$ python3 -q
>>> import numpy as np
>>> np.set_printoptions(precision=4, suppress=True, linewidth=160)
>>> K = np.load("arr.npy")
>>> print(K)
[[-2.  0.]
 [ 0. -2.]]
>>> # symmetric, so the eigenvalues are real
>>> rng = np.random.default_rng(414584)
>>> idx = rng.permutation(2)
>>> print(idx)
[1 0]
>>> out = K[idx][:, idx]
>>> print(np.trace(out))
-4.0
>>> print(out)
[[-2.  0.]
 [ 0. -2.]]
>>> print(np.einsum("ii->", K))
-4.0
>>> print(np.kron(np.eye(2, dtype=int), K))
[[-2.  0. -0.  0.]
 [ 0. -2.  0. -0.]
 [-0.  0. -2.  0.]
 [ 0. -0.  0. -2.]]
>>> print(np.einsum("ij,ji->", K, K))
8.0
>>> print(round(float(np.linalg.eigvals(K).sum().real), 4))
-4.0
>>> print(round(np.linalg.det(K[::-1]), 4))
-4.0
>>> left, s, vt = np.linalg.svd(K, full_matrices=False)
>>> print(s / s[0])
[1. 1.]
>>> print(left.shape, s.shape, vt.shape)
(2, 2) (2,) (2, 2)
>>> print((np.linalg.matrix_power((K != 0) + (K.T != 0) + np.eye(2), 2) > 0).astype(int))
[[1 0]
 [0 1]]
>>> print(np.sort(np.linalg.eigvals(K).real))
[-2. -2.]
>>> print(K @ K.T)
[[4. 0.]
 [0. 4.]]
>>> print(np.linalg.pinv(K))
[[-0.5  0. ]
 [ 0.  -0.5]]
>>> print(K[:, 1] @ K[:, 0])
0.0
>>> print(np.linalg.norm(K, axis=0))
[2. 2.]
>>> J = np.loadtxt("block13.csv", delimiter=",")
>>> print(J)
[[ 1.1402  1.5173 -1.6932 -0.3883]
 [-1.1992  0.5755 -0.7668  0.4504]
 [-0.1214 -0.2462  0.4802 -0.4195]
 [-1.6572  0.8957  0.8163 -0.9138]
 [-0.6311 -0.566  -1.5115  1.1335]
 [ 0.7467  0.2312  0.6316  0.8502]
 [ 0.2251  1.8206  0.6799  1.5548]]
>>> q, Rm = np.linalg.qr(J)
>>> print(q @ Rm)
[[ 1.1402  1.5173 -1.6932 -0.3883]
 [-1.1992  0.5755 -0.7668  0.4504]
 [-0.1214 -0.2462  0.4802 -0.4195]
 [-1.6572  0.8957  0.8163 -0.9138]
 [-0.6311 -0.566  -1.5115  1.1335]
 [ 0.7467  0.2312  0.6316  0.8502]
 [ 0.2251  1.8206  0.6799  1.5548]]
>>> print(q.shape, Rm.shape)
(7, 4) (4, 4)
>>> print(Rm)
[[-2.5506 -0.2059  0.3307 -0.334 ]
 [ 0.     -2.6725  0.0337 -0.4759]
 [ 0.      0.     -2.7179  0.2311]
 [ 0.      0.      0.      2.3234]]
